% python3 -q
>>> import numpy as np
>>> import numpy.linalg as la
>>> np.set_printoptions(precision=1, suppress=True, linewidth=120)
>>> def rnd(a):
...     return np.round(a, 1) + 0
... 
>>> X = np.load("mat.npy")
>>> print(X)
[[-6 -9]
 [ 2  3]]
>>> rk = la.matrix_rank(X)
>>> print(rk)
1
>>> null = la.svd(X)[2][rk:].T
>>> print(rnd(null[:, 0] / null[np.abs(null[:, 0]).round(6).argmax(), 0]))
[ 1.  -0.7]
>>> print([int(la.matrix_rank(X[:i])) for i in range(1, len(X) + 1)])
[1, 1]
>>> print([int(la.matrix_rank(np.delete(X, i, axis=0))) for i in range(2)])
[1, 1]
>>> print(rnd(null @ null.T))
[[ 0.7 -0.5]
 [-0.5  0.3]]
>>> print(rnd(X @ null))
[[0.]
 [0.]]
>>> print(la.matrix_rank(X.T @ X), la.matrix_rank(X @ X.T))
1 1
>>> print([int(la.matrix_rank(X[:, :j + 1])) for j in range(2)])
[1, 1]
>>> print(null.shape)
(2, 1)
>>> print(la.matrix_rank(X, rtol=0.1))
1
>>> print(X.shape)
(2, 2)
>>> print(X.mean(axis=0))
[-2. -3.]
>>> print(rnd(la.norm(X)))
11.4
>>> print(np.unravel_index(np.abs(X).argmax(), X.shape))
(np.int64(0), np.int64(1))
>>> print(np.diff(X, axis=0))
[[ 8 12]]
>>> print(np.abs(X).max())
9
>>> print(rnd(la.svd(X, compute_uv=False)))
[11.4  0. ]
>>> print(np.count_nonzero(X))
4
>>> print(X.sum(axis=1))
[-15   5]
>>> A2 = np.array([[-1, -3], [3, -1]])
>>> Z = np.kron(A2, X)
>>> print(Z)
[[  6   9  18  27]
 [ -2  -3  -6  -9]
 [-18 -27   6   9]
 [  6   9  -2  -3]]
>>> P = np.triu(np.array([[1, 0], [0, -1]]), 1) + np.eye(2)
>>> A2 = P @ X @ la.inv(P)
>>> print(P @ X - X @ P)
[[0. 0.]
 [0. 0.]]
>>> print(np.poly(A2))
[1. 3. 0.]
>>> print(la.matrix_rank(A2))
1
>>> print(np.trace(A2), np.trace(X))
-3.0 -3
>>> W0 = np.array([[36, 12, 18, -6], [12, 18, 9, -5], [18, 9, 18, -6], [-6, -5, -6, 10]])
>>> U, sv, Vh = la.svd(X)
>>> print(rnd(sv))
[11.4  0. ]
>>> A2 = U[:, :1] @ np.diag(sv[:1]) @ Vh[:1]
>>> print(la.matrix_rank(A2))
1
>>> print(la.matrix_rank(X, rtol=0.05))
1
>>> evals, evecs = la.eig(W0)
>>> print(rnd(np.sort(la.eigvals(W0.T))))
[ 5.5  8.3 12.7 55.5]
>>> print(rnd(np.prod(evals)))
32400.0
>>> print(rnd(np.sort(la.eigvals(la.inv(W0)))))
[0.  0.1 0.1 0.2]
